$ python -q
>>> import numpy as np
>>> np.set_printoptions(precision=3, suppress=True, linewidth=160)
>>> mat = np.array([[0, -1, 3, 3, 0, 3],
...     [-1, -2, 3, -3, -2, 3],
...     [-1, 2, 3, -1, 0, -1],
...     [-2, 1, 2, 3, 0, -1],
...     [1, 0, 2, -3, 0, 3],
...     [-3, 1, 1, 3, 2, -2],
...     [-2, 2, 0, 3, 0, -3]])
>>> mat[-1] = mat[0] + -1 * mat[1]
>>> mat
array([[ 0, -1,  3,  3,  0,  3],
       [-1, -2,  3, -3, -2,  3],
       [-1,  2,  3, -1,  0, -1],
       [-2,  1,  2,  3,  0, -1],
       [ 1,  0,  2, -3,  0,  3],
       [-3,  1,  1,  3,  2, -2],
       [ 1,  1,  0,  6,  2,  0]])
>>> vec = np.array([-2, -1, 2, 0, 2, -2])
>>> mat @ np.eye(6)[0]
array([ 0., -1., -1., -2.,  1., -3.,  1.])
>>> print(mat @ np.ones(6))
[ 8. -2.  2.  3.  3.  2. 10.]
>>> (mat * vec).sum(axis=1)
array([ 1,  0,  8,  9, -4, 15,  1])
>>> np.linalg.norm(mat @ vec) <= np.linalg.norm(mat, 2) * np.linalg.norm(vec) + 1e-9
np.True_
>>> gram = mat.T @ mat
>>> print(np.diag(gram))
[17 12 36 82 12 33]
>>> np.linalg.svd(mat, compute_uv=False) ** 2
array([101.236,  49.694,  29.163,   8.888,   2.887,   0.133])
>>> print((mat @ mat.T).shape)
(7, 7)
>>> np.allclose(gram, gram.T)
True
>>> np.linalg.eigvalsh(gram)[::-1]
array([101.236,  49.694,  29.163,   8.888,   2.887,   0.133])
>>> A = np.load("data.npy")
>>> A
array([[ 1,  0,  0,  0,  0],
       [-2,  1,  0,  0,  0],
       [-3,  3,  1,  0,  0],
       [ 1,  1,  0,  1,  0],
       [ 3, -2,  0,  2,  1]])
>>> O, r_ = np.linalg.qr(A)
>>> np.allclose(r_.T @ r_, A.T @ A)
True
>>> O.shape, r_.shape
((5, 5), (5, 5))
>>> np.round(O @ r_, 3) + 0
array([[ 1.,  0.,  0.,  0.,  0.],
       [-2.,  1.,  0.,  0.,  0.],
       [-3.,  3.,  1.,  0.,  0.],
       [ 1.,  1.,  0.,  1.,  0.],
       [ 3., -2.,  0.,  2.,  1.]])
>>> np.round(O.T @ O, 3) + 0
array([[1., 0., 0., 0., 0.],
       [0., 1., 0., 0., 0.],
       [0., 0., 1., 0., 0.],
       [0., 0., 0., 1., 0.],
       [0., 0., 0., 0., 1.]])
